$ ipython --no-banner

In [1]: import numpy as np

In [2]: np.set_printoptions(precision=2, suppress=True, linewidth=140)

In [3]: A = np.array([[7, 5, 5, 1],
   ...:     [3, 6, 6, 5],
   ...:     [0, 3, 2, 7],
   ...:     [6, 8, 1, 5],
   ...:     [3, 5, 4, 8],
   ...:     [19, 29, 29, 21]])

In [4]: # row 5 is much longer than the rest

In [5]: hat = A @ np.linalg.solve(A.T @ A, A.T)

In [6]: hat @ A[:, 1]
Out[6]: array([ 5.,  6.,  3.,  8.,  5., 29.])

In [7]: vec = np.array([-2, -1, -1, 5])

In [8]: np.sign((A @ vec).round(6))
Out[8]: array([-1,  1,  1,  1,  1,  1])

In [9]: A @ vec
Out[9]: array([-19,   7,  30,   4,  25,   9])

In [10]: A @ np.eye(4)[2]
Out[10]: array([ 5.,  6.,  2.,  1.,  4., 29.])

In [11]: np.einsum("ij,j->i", A, vec)
Out[11]: array([-19,   7,  30,   4,  25,   9])

In [12]: (A @ vec).argmax()
Out[12]: np.int64(2)

In [13]: np.linalg.norm(A @ vec) <= np.linalg.norm(A, 2) * np.linalg.norm(vec) + 1e-9
Out[13]: np.True_

In [14]: A @ np.ones(4)
Out[14]: array([18., 20., 12., 20., 20., 98.])

In [15]: out = np.c_[A[:, :2] @ np.array([[2, 6], [7, 8]]), np.array([-4, 5, -4, -5, 0, 1])]

In [16]: out
Out[16]: 
array([[ 49,  82,  -4],
       [ 48,  66,   5],
       [ 21,  24,  -4],
       [ 68, 100,  -5],
       [ 41,  58,   0],
       [241, 346,   1]])

In [17]: np.round(np.linalg.lstsq(A, out[:, 0])[0], 2) + 0
Out[17]: array([2., 7., 0., 0.])

In [18]: np.linalg.norm(np.linalg.qr(A)[0].T @ out, axis=0) ** 2 / ((out ** 2).sum(axis=0) + 1e-12)
Out[18]: array([1. , 1. , 0.6])

In [19]: np.linalg.matrix_rank(out)
Out[19]: np.int64(3)

In [20]: np.round(np.linalg.norm(out - A @ np.linalg.lstsq(A, out)[0], axis=0), 2) + 0
Out[20]: array([0.  , 0.  , 5.74])

In [21]: round(np.log10(np.linalg.cond(out)))
Out[21]: 2

In [22]: np.abs(np.linalg.svd(out)[2][-1])
Out[22]: array([0.68, 0.47, 0.56])

In [23]: np.linalg.cond(out) > 100
Out[23]: np.False_

In [24]: [round(float(x), 2) for x in np.linalg.svd(out, compute_uv=False)[:3]]
Out[24]: [462.83, 10.03, 6.5]

In [25]: np.argsort(-np.linalg.norm(out, axis=0).round(6), kind="stable")[:3]
Out[25]: array([1, 0, 2])

In [26]: np.linalg.matrix_rank(out, rtol=0.1)
Out[26]: np.int64(1)

In [27]: out = A / np.linalg.norm(A, axis=1)
ValueError: operands could not be broadcast together with shapes (6,4) (6,) 


In [28]: out = A / np.linalg.norm(A, axis=1, keepdims=True)

In [29]: C2 = out @ out.T

In [30]: np.argwhere(np.triu(np.abs(C2) > 0.95, 1))
Out[30]: array([[1, 5]])

In [31]: C2
Out[31]: 
array([[1.  , 0.84, 0.41, 0.82, 0.69, 0.89],
       [0.84, 1.  , 0.8 , 0.84, 0.94, 0.99],
       [0.41, 0.8 , 1.  , 0.69, 0.94, 0.74],
       [0.82, 0.84, 0.69, 1.  , 0.85, 0.86],
       [0.69, 0.94, 0.94, 0.85, 1.  , 0.91],
       [0.89, 0.99, 0.74, 0.86, 0.91, 1.  ]])

In [32]: (np.abs(C2) > 0.9).astype(int)
Out[32]: 
array([[1, 0, 0, 0, 0, 0],
       [0, 1, 0, 0, 1, 1],
       [0, 0, 1, 0, 1, 0],
       [0, 0, 0, 1, 0, 0],
       [0, 1, 1, 0, 1, 1],
       [0, 1, 0, 0, 1, 1]])
